>>> import numpy as np
>>> import numpy.linalg as la
>>> np.set_printoptions(precision=2, suppress=True, linewidth=160)
>>> def rnd(a):
...     return np.round(a, 2) + 0
... 
>>> K = np.load("mat.npy")
>>> K
array([[ 1, -1, -1,  1, -1,  1,  1, -1],
       [ 1, -1,  1, -1, -1,  1, -1,  1]])
>>> u = np.array([4, 8, 6])
>>> np.polyval(u, K[1])
array([18,  2, 18,  2,  2, 18,  2, 18])
>>> np.convolve(K[1], u)
array([  4,   4,   2,  -2,  -6, -10,  -2,   2,   2,   6])
>>> np.cross(K[1, :3], K[0, :3])
array([2, 2, 0])
>>> feats = np.load("sample12.npy")
>>> rnd(feats)
array([[-3.78, -0.59,  3.22],
       [ 2.1 , -4.21,  1.69],
       [ 2.52,  2.63,  3.43]])
>>> A2 = feats / np.sqrt((feats ** 2).mean(axis=1, keepdims=True))
>>> rnd(la.norm(A2, axis=1))
array([1.73, 1.73, 1.73])
>>> rnd(feats - feats.mean(axis=1, keepdims=True))
array([[-3.4 , -0.21,  3.6 ],
       [ 2.24, -4.07,  1.83],
       [-0.34, -0.23,  0.57]])
>>> E = np.load("a.npy")
>>> E
array([[-0.2 , -0.7 ,  0.  ],
       [ 1.98, -1.65,  1.02],
       [-0.4 ,  0.7 ,  0.4 ],
       [ 2.  , -1.7 ,  1.  ]])
>>> x0 = np.array([3, -8, 6])
>>> rhs = E @ x0
>>> b, lr = np.zeros(3), 1 / la.norm(E, 2) ** 2
>>> for i in range(300):
...     b -= lr * E.T @ (E @ b - rhs)
...     if i % 50 == 0: print(i, round(la.norm(E @ b - rhs), 2))
... 
0 2.44
50 1.15
100 0.58
150 0.29
200 0.15
250 0.07
>>> rnd(b)
array([ 3.05, -7.98,  5.94])
>>> rnd(la.cond(E))
np.float64(8.55)
>>> E.shape
(4, 3)
>>> np.unravel_index(np.abs(E).argmax(), E.shape)
(np.int64(3), np.int64(0))
>>> rnd(np.diff(E, axis=0))
array([[ 2.18, -0.95,  1.02],
       [-2.38,  2.35, -0.62],
       [ 2.4 , -2.4 ,  0.6 ]])
>>> rnd(E.sum(axis=1))
array([-0.9 ,  1.35,  0.7 ,  1.3 ])
>>> rnd(la.norm(E))
np.float64(4.11)
>>> rnd(E.mean(axis=0))
array([ 0.84, -0.84,  0.6 ])
